$ python -q
>>> import numpy as np
>>> np.set_printoptions(precision=1, suppress=True, linewidth=200, sign=" ")
>>> def rnd(a):
...     return np.round(a, 1) + 0
... 
>>> F = np.loadtxt("a.csv", delimiter=",")
>>> print(rnd(F))
[[-2.  -8.   0.2  5.6]
 [ 3.1  7.5  2.  -5.4]
 [-2.7 -7.8 -1.2  5.6]
 [ 0.   7.7 -3.8 -5.2]
 [ 4.6 -0.9  8.8  0.2]
 [ 4.4 -1.5  8.8  0.6]
 [ 4.9  3.9  7.1 -3.1]
 [-2.5 -7.9 -0.7  5.6]
 [-2.8 -7.7 -1.4  5.5]
 [ 1.9 -6.1  6.5  4. ]
 [ 5.   1.9  8.3 -1.7]
 [ 3.6 -3.6  8.4  2.1]]
>>> Y = F / np.linalg.norm(F, axis=1, keepdims=True)
>>> cov = Y @ Y.T
>>> print(rnd(np.degrees(np.arccos(np.clip(cov[5, 7], -1, 1)))))
91.4
>>> print(rnd(cov))
[[ 1.  -1.   1.  -0.9  0.   0.1 -0.6  1.   1.   0.7 -0.3  0.3]
 [-1.   1.  -1.   0.8  0.3  0.2  0.8 -1.  -1.  -0.5  0.6 -0.1]
 [ 1.  -1.   1.  -0.8 -0.1 -0.1 -0.7  1.   1.   0.6 -0.5  0.2]
 [-0.9  0.8 -0.8  1.  -0.4 -0.5  0.2 -0.9 -0.8 -0.9 -0.1 -0.7]
 [ 0.   0.3 -0.1 -0.4  1.   1.   0.8 -0.1 -0.2  0.7  0.9  0.9]
 [ 0.1  0.2 -0.1 -0.5  1.   1.   0.8  0.  -0.1  0.8  0.9  1. ]
 [-0.6  0.8 -0.7  0.2  0.8  0.8  1.  -0.7 -0.7  0.2  1.   0.6]
 [ 1.  -1.   1.  -0.9 -0.1  0.  -0.7  1.   1.   0.6 -0.4  0.3]
 [ 1.  -1.   1.  -0.8 -0.2 -0.1 -0.7  1.   1.   0.5 -0.5  0.2]
 [ 0.7 -0.5  0.6 -0.9  0.7  0.8  0.2  0.6  0.5  1.   0.5  0.9]
 [-0.3  0.6 -0.5 -0.1  0.9  0.9  1.  -0.4 -0.5  0.5  1.   0.8]
 [ 0.3 -0.1  0.2 -0.7  0.9  1.   0.6  0.3  0.2  0.9  0.8  1. ]]
>>> print((np.abs(cov) > 0.9).astype(int))
[[ 1  1  1  1  0  0  0  1  1  0  0  0]
 [ 1  1  1  0  0  0  0  1  1  0  0  0]
 [ 1  1  1  0  0  0  0  1  1  0  0  0]
 [ 1  0  0  1  0  0  0  0  0  1  0  0]
 [ 0  0  0  0  1  1  0  0  0  0  1  1]
 [ 0  0  0  0  1  1  0  0  0  0  1  1]
 [ 0  0  0  0  0  0  1  0  0  0  1  0]
 [ 1  1  1  0  0  0  0  1  1  0  0  0]
 [ 1  1  1  0  0  0  0  1  1  0  0  0]
 [ 0  0  0  1  0  0  0  0  0  1  0  1]
 [ 0  0  0  0  1  1  1  0  0  0  1  0]
 [ 0  0  0  0  1  1  0  0  0  1  0  1]]
>>> print(np.argwhere(np.triu(np.abs(cov) > 0.95, 1)))
[[  0   1]
 [  0   2]
 [  0   7]
 [  0   8]
 [  1   2]
 [  1   7]
 [  1   8]
 [  2   7]
 [  2   8]
 [  4   5]
 [  5  11]
 [  6  10]
 [  7   8]]
>>> print(rnd(cov[5]))
[ 0.1  0.2 -0.1 -0.5  1.   1.   0.8  0.  -0.1  0.8  0.9  1. ]
>>> z = F[:, 3] > np.median(F[:, 3])
>>> r0 = F[z].mean(axis=0) - F[~z].mean(axis=0)
>>> print(np.argsort(-np.abs(r0).round(6), kind="stable"))
[ 1  3  0  2]
>>> print(((F - F.mean(axis=0)) @ r0 > 0).astype(int))
[ 1  0  1  0  0  0  0  1  1  1  0  0]
>>> rk = np.linalg.matrix_rank(F)
>>> print(rk)
2
>>> ns = np.linalg.svd(F)[2][rk:].T
>>> print([int(np.linalg.matrix_rank(F[:i])) for i in range(1, len(F) + 1)])
[1, 2, 2, 2, 2, 2, 2, 2, 2, 2, 2, 2]
>>> print([int(np.linalg.matrix_rank(F[:, :j + 1])) for j in range(4)])
[1, 2, 2, 2]
>>> arr = np.load("w.npy")
>>> print(arr)
[[-3 -2  1]
 [-4 -3  0]]
>>> U, sigma, Vt = np.linalg.svd(F)
>>> evecs = Vt[:(sigma > 1e-8).sum()]
>>> rng = np.random.default_rng(90)
>>> vec = F[6] + -3 * F[7] + rng.integers(2) * np.eye(4)[3]
>>> print(rnd(vec))
[ 12.4  27.5   9.3 -18.9]
>>> print(rnd(np.linalg.norm(vec - evecs.T @ evecs @ vec)))
0.8
>>> print(np.linalg.matrix_rank(np.vstack([F, vec])))
3
>>> print(rnd(np.diag(evecs.T @ evecs)))
[ 0.3  0.6  0.8  0.3]
>>> vec = np.array([3, -1, -1])
>>> print(np.einsum("ij,j->i", arr, vec))
[-8 -9]
>>> print(arr @ vec)
[-8 -9]
>>> print(arr @ np.eye(3)[1])
[-2. -3.]
>>> print(arr @ (2 * vec))
[-16 -18]
>>> print(arr * vec)
[[ -9   2  -1]
 [-12   3   0]]
>>> print(arr @ np.ones(3))
[-4. -7.]
>>> print((arr * vec).sum(axis=1))
[-8 -9]
